$ ipython --no-banner

In [1]: import numpy as np

In [2]: from numpy import linalg as LA

In [3]: np.set_printoptions(precision=3, suppress=True, linewidth=160, sign=" ")

In [4]: tidy = lambda a: np.round(a, 3) + 0

In [5]: E = np.load("run13.npy")

In [6]: print(E)
[[ 4  4  1  1]
 [ 4  2  2  3]
 [ 1  2  2  3]
 [ 1  3  3  2]]

In [7]: proj = np.triu(np.array([[1, 0, 0, 2], [0, 2, 2, 2], [2, 2, 2, 2], [0, 1, 0, 0]]), 1) + np.eye(4)

In [8]: B = proj @ E @ LA.inv(proj)

In [9]: print(proj @ E - E @ proj)
[[  2.   6.  -2. -14.]
 [  4.  10.   6.  -6.]
 [  2.   6.   2.  -6.]
 [  0.   0.  -6. -14.]]

In [10]: print(B)
[[  6.  10. -13.  -1.]
 [  8.  12. -12.  -3.]
 [  3.   8.  -8.   1.]
 [  1.   3.  -3.   0.]]

In [11]: print(tidy(LA.det(B)))
45.0

In [12]: print(tidy(np.poly(B)))
[  1. -10.  -4.  66.  45.]

In [13]: print(np.trace(B), np.trace(E))
10.0 10

In [14]: print(tidy(LA.det(2 * E)), tidy(LA.det(E)))
720.0 45.0

In [15]: print(tidy(LA.det(E[::-1])))
45.0

In [16]: print(np.kron(np.eye(2, dtype=int), E))
[[ 4  4  1  1  0  0  0  0]
 [ 4  2  2  3  0  0  0  0]
 [ 1  2  2  3  0  0  0  0]
 [ 1  3  3  2  0  0  0  0]
 [ 0  0  0  0  4  4  1  1]
 [ 0  0  0  0  4  2  2  3]
 [ 0  0  0  0  1  2  2  3]
 [ 0  0  0  0  1  3  3  2]]

In [17]: print(tidy(np.poly(E)))
[  1. -10.  -4.  66.  45.]

In [18]: print(np.einsum("ij,ji->", E, E))
108

In [19]: W0 = np.array([[0, 2, 2, 3], [0, 0, 1, 2], [0, 0, 0, 0], [0, 0, 0, 0]])

In [20]: print(W0)
[[ 0  2  2  3]
 [ 0  0  1  2]
 [ 0  0  0  0]
 [ 0  0  0  0]]

In [21]: print(LA.matrix_rank(W0, rtol=0.1))
2

In [22]: print(np.argsort(-LA.norm(W0, axis=0).round(6), kind="stable")[:3])
[ 3  2  1]

In [23]: rng = np.random.default_rng(83)

In [24]: lab = rng.permutation(4)

In [25]: print(lab)
[ 3  0  1  2]

In [26]: B = W0[lab][:, lab]

In [27]: print(B)
[[ 0  0  0  0]
 [ 3  0  2  2]
 [ 2  0  0  1]
 [ 0  0  0  0]]

In [28]: print(np.allclose(B, W0))
False

In [29]: print(np.diag(B))
[ 0  0  0  0]
